In [1]: import numpy as np

In [2]: np.set_printoptions(precision=2, suppress=True, linewidth=200)

In [3]: other = np.array([[0, 3, -2, -2, 2, 0, 1, 1, -1], [3, -1, -2, -1, -2, 1, 3, -2, 0]])

In [4]: K = other.T @ other

In [5]: print(K)
[[ 9 -3 -6 -3 -6  3  9 -6  0]
 [-3 10 -4 -5  8 -1  0  5 -3]
 [-6 -4  8  6  0 -2 -8  2  2]
 [-3 -5  6  5 -2 -1 -5  0  2]
 [-6  8  0 -2  8 -2 -4  6 -2]
 [ 3 -1 -2 -1 -2  1  3 -2  0]
 [ 9  0 -8 -5 -4  3 10 -5 -1]
 [-6  5  2  0  6 -2 -5  5 -1]
 [ 0 -3  2  2 -2  0 -1 -1  1]]

In [6]: U, sv, Vh = np.linalg.svd(K)

In [7]: print(sv.round(2) + 0)
[33. 24.  0.  0.  0.  0.  0.  0.  0.]

In [8]: other = U[:, :2] @ np.diag(sv[:2]) @ Vh[:2]

In [9]: print(round(float(np.linalg.norm(K - other) / np.linalg.norm(K)), 2))
0.0

In [10]: print(np.linalg.matrix_rank(K, rtol=0.05))
2

In [11]: print(np.linalg.matrix_rank(other))
2

In [12]: print(other.round(2) + 0)
[[ 9. -3. -6. -3. -6.  3.  9. -6.  0.]
 [-3. 10. -4. -5.  8. -1.  0.  5. -3.]
 [-6. -4.  8.  6.  0. -2. -8.  2.  2.]
 [-3. -5.  6.  5. -2. -1. -5.  0.  2.]
 [-6.  8.  0. -2.  8. -2. -4.  6. -2.]
 [ 3. -1. -2. -1. -2.  1.  3. -2.  0.]
 [ 9.  0. -8. -5. -4.  3. 10. -5. -1.]
 [-6.  5.  2.  0.  6. -2. -5.  5. -1.]
 [ 0. -3.  2.  2. -2.  0. -1. -1.  1.]]

In [13]: rng = np.random.default_rng(55448)

In [14]: z = rng.permutation(9)

In [15]: print(z)
[2 7 3 4 6 8 1 5 0]

In [16]: other = K[z][:, z]

In [17]: print(np.allclose(other, K))
False

In [18]: print(np.diag(other))
[ 8  5  5  8 10  1 10  1  9]

In [19]: U, sv, Vh = np.linalg.svd(K)

In [20]: evecs = Vh[:(sv > 1e-8).sum()]

In [21]: x0 = K[4] + 2 * K[5] + rng.integers(2) * np.eye(9)[4]

In [22]: print(x0)
[ 0.  6. -4. -4.  5.  0.  2.  2. -2.]

In [23]: print(np.linalg.matrix_rank(np.vstack([K, x0])))
3

In [24]: print(round(float(np.linalg.norm(x0 - evecs.T @ evecs @ x0)), 2))
0.84

In [25]: print(np.diag(evecs.T @ evecs))
[0.27 0.41 0.29 0.2  0.29 0.03 0.31 0.16 0.04]

In [26]: vals, evecs = np.linalg.eigh(K)

In [27]: print(np.round(np.linalg.svd(K, compute_uv=False), 2) + 0)
[33. 24.  0.  0.  0.  0.  0.  0.  0.]

In [28]: print(np.round(evecs.T @ K @ evecs, 2) + 0)
[[ 0.  0.  0.  0.  0.  0.  0.  0.  0.]
 [ 0.  0.  0.  0.  0.  0.  0.  0.  0.]
 [ 0.  0.  0.  0.  0.  0.  0.  0.  0.]
 [ 0.  0.  0.  0.  0.  0.  0.  0.  0.]
 [ 0.  0.  0.  0.  0.  0.  0.  0.  0.]
 [ 0.  0.  0.  0.  0.  0.  0.  0.  0.]
 [ 0.  0.  0.  0.  0.  0.  0.  0.  0.]
 [ 0.  0.  0.  0.  0.  0.  0. 24.  0.]
 [ 0.  0.  0.  0.  0.  0.  0.  0. 33.]]

In [29]: print(np.round(np.linalg.eigvalsh(K @ K), 2) + 0)
[   0.    0.    0.    0.    0.    0.    0.  576. 1089.]

In [30]: W0 = np.load("sample3.npy")

In [31]: print(W0)
[[  1.5  -0.9   0.9  -0.3   0.7]
 [  0.7  -1.    0.7  -0.4   2. ]
 [  0.4   0.3   0.6   0.2  -0.5]
 [ -0.2  -1.5  -0.7  -0.9   1.3]
 [ -1.8   1.9  -1.9  -0.3  -1.5]
 [ -0.2   1.2  -0.2   1.5   1. ]
 [  1.3   1.8  -0.8   2.2   0.6]
 [ -0.1  -1.4  -1.2   1.6  -1.1]
 [ -2.    0.3  -0.5  -0.8   0.5]
 [  0.7  -0.6   0.1   0.1   0.5]
 [  0.5  -2.5   0.5   1.2   1.1]
 [ -0.9   0.    0.9   2.5   0.1]
 [ -0.7  -1.3   1.1   1.2  -1. ]
 [ -0.6  -0.6  -0.5  -1.    1.4]
 [  1.   -0.1   2.5   0.2  -0.9]
 [  0.    1.2  -1.4   0.2   2. ]
 [  0.   -0.5   0.4  -0.5  -0.5]
 [  0.  -20.   26.  -30.   -4. ]
 [ -0.8  -1.7  -1.1  -0.4   0.2]
 [ -0.8   0.4  -0.9  -0.4  -0.8]
 [ -0.2  -1.1   0.5   0.4  -1. ]
 [  1.1   0.1   0.4   0.8  -0.7]
 [ -1.   -0.6  -0.7   1.3  -0.3]
 [ -1.9   0.3   0.    1.2  -0.4]
 [  0.6  -1.9   0.2   0.    0.1]]

In [32]: Z = W0[[4, 8]].astype(float)

In [33]: for _ in range(6):
    ...:     z = np.linalg.norm(W0[:, None] - Z, axis=-1).argmin(axis=1)
    ...:     Z = np.array([W0[z == j].mean(axis=0) for j in range(2)])
    ...: 

In [34]: print(z)
[0 0 0 0 0 0 0 0 0 0 0 0 0 0 0 0 0 1 0 0 0 0 0 0 0]

In [35]: print(np.abs(Z[1] - Z[0]).argmax())
3

In [36]: print(Z[1] - Z[0])
[  0.14 -19.66  26.05 -30.4   -4.12]

In [37]: feats = -3 * np.eye(5) + np.ones((5, 5))

In [38]: print(feats)
[[-2.  1.  1.  1.  1.]
 [ 1. -2.  1.  1.  1.]
 [ 1.  1. -2.  1.  1.]
 [ 1.  1.  1. -2.  1.]
 [ 1.  1.  1.  1. -2.]]

In [39]: # symmetric, so the eigenvalues are real

In [40]: print(np.trace(feats))
-10.0

In [41]: print(np.linalg.matrix_power(feats, 4))
[[ 68. -13. -13. -13. -13.]
 [-13.  68. -13. -13. -13.]
 [-13. -13.  68. -13. -13.]
 [-13. -13. -13.  68. -13.]
 [-13. -13. -13. -13.  68.]]

In [42]: print(np.allclose(feats, feats.T))
True
